In [1]: import numpy as np

In [2]: from numpy import linalg as LA

In [3]: np.set_printoptions(precision=2, suppress=True, linewidth=160, legacy="1.25")

In [4]: def rnd(a):
   ...:     return np.round(a, 2) + 0
   ...: 

In [5]: feats = np.array([[-5, 0, 0, 0], [-7, -7, 0, 0], [7, 7, 5, 0], [-4, -5, -1, -2]])

In [6]: q = feats.astype(float).copy()

In [7]: for j in range(4):
   ...:     q[:, j] -= q[:, :j] @ (q[:, :j].T @ q[:, j])
   ...:     q[:, j] /= LA.norm(q[:, j])
   ...: 

In [8]: rnd(q.T @ feats)
Out[8]: 
array([[11.79, 10.01,  3.31,  0.68],
       [ 0.  ,  4.78,  1.44,  0.67],
       [ 0.  ,  0.  ,  3.6 , -0.34],
       [ 0.  ,  0.  ,  0.  ,  1.72]])

In [9]: rnd(q)
Out[9]: 
array([[-0.42,  0.89,  0.03, -0.17],
       [-0.59, -0.22,  0.63,  0.44],
       [ 0.59,  0.22,  0.75, -0.17],
       [-0.34, -0.34,  0.17, -0.86]])

In [10]: rnd(LA.det(feats.T))
Out[10]: -350.0

In [11]: rnd(LA.eigvals(feats))
Out[11]: array([-2.,  5., -7., -5.])

In [12]: rnd(LA.det(2 * feats)), rnd(LA.det(feats))
Out[12]: (-5600.0, -350.0)

In [13]: np.kron(np.eye(2, dtype=int), feats)
Out[13]: 
array([[-5,  0,  0,  0,  0,  0,  0,  0],
       [-7, -7,  0,  0,  0,  0,  0,  0],
       [ 7,  7,  5,  0,  0,  0,  0,  0],
       [-4, -5, -1, -2,  0,  0,  0,  0],
       [ 0,  0,  0,  0, -5,  0,  0,  0],
       [ 0,  0,  0,  0, -7, -7,  0,  0],
       [ 0,  0,  0,  0,  7,  7,  5,  0],
       [ 0,  0,  0,  0, -4, -5, -1, -2]])

In [14]: np.einsum("ij,ji->", feats, feats)
Out[14]: 103

In [15]: x0 = np.array([0, 1, 3, -2])

In [16]: target = feats @ x0

In [17]: beta, lr = np.zeros(4), 1 / LA.norm(feats, 2) ** 2

In [18]: for i in range(250):
    ...:     beta -= lr * feats.T @ (feats @ beta - target)
    ...:     if i % 50 == 0: print(i, round(LA.norm(feats @ beta - target), 2))
    ...: 
0 11.03
50 1.9
100 0.99
150 0.58
200 0.34

In [19]: rnd(LA.cond(feats))
Out[19]: 9.66

In [20]: rnd(beta)
Out[20]: array([ 0.01,  0.98,  3.02, -1.89])

In [21]: W = np.array([[2, 3], [0, 0], [2, 3], [0, 0]])

In [22]: beta = np.array([1, 0])

In [23]: hid = np.maximum(feats @ W + beta, 0)

In [24]: (hid > 0).mean(axis=0)
Out[24]: array([0.25, 0.25])

In [25]: W2 = np.array([[2, 0, 3], [1, 1, 3]])

In [26]: (hid @ W2).round(6).argmax(axis=1)
Out[26]: array([0, 0, 2, 0])

In [27]: m1 = np.array([[-1.4, -0.2, -1.5],
    ...:     [-0.2, -2.2, 0.2],
    ...:     [-0.4, 0.3, -0.8],
    ...:     [0.5, -0.6, 1.5],
    ...:     [1.1, 1.4, -0.1]])

In [28]: m1[:, 1] *= 20

In [29]: m1
Out[29]: 
array([[ -1.4,  -4. ,  -1.5],
       [ -0.2, -44. ,   0.2],
       [ -0.4,   6. ,  -0.8],
       [  0.5, -12. ,   1.5],
       [  1.1,  28. ,  -0.1]])

In [30]: proj = m1 @ LA.solve(m1.T @ m1, m1.T)

In [31]: rnd(np.diag(proj))
Out[31]: array([0.59, 0.99, 0.13, 0.55, 0.75])

In [32]: [round(float(x), 2) for x in LA.svd(m1, compute_uv=False)[:3]]
Out[32]: [54.01, 2.74, 0.74]

In [33]: round(np.log10(LA.cond(m1)))
Out[33]: 2

In [34]: rnd(LA.norm(m1, 2) / LA.norm(m1))
Out[34]: 1.0
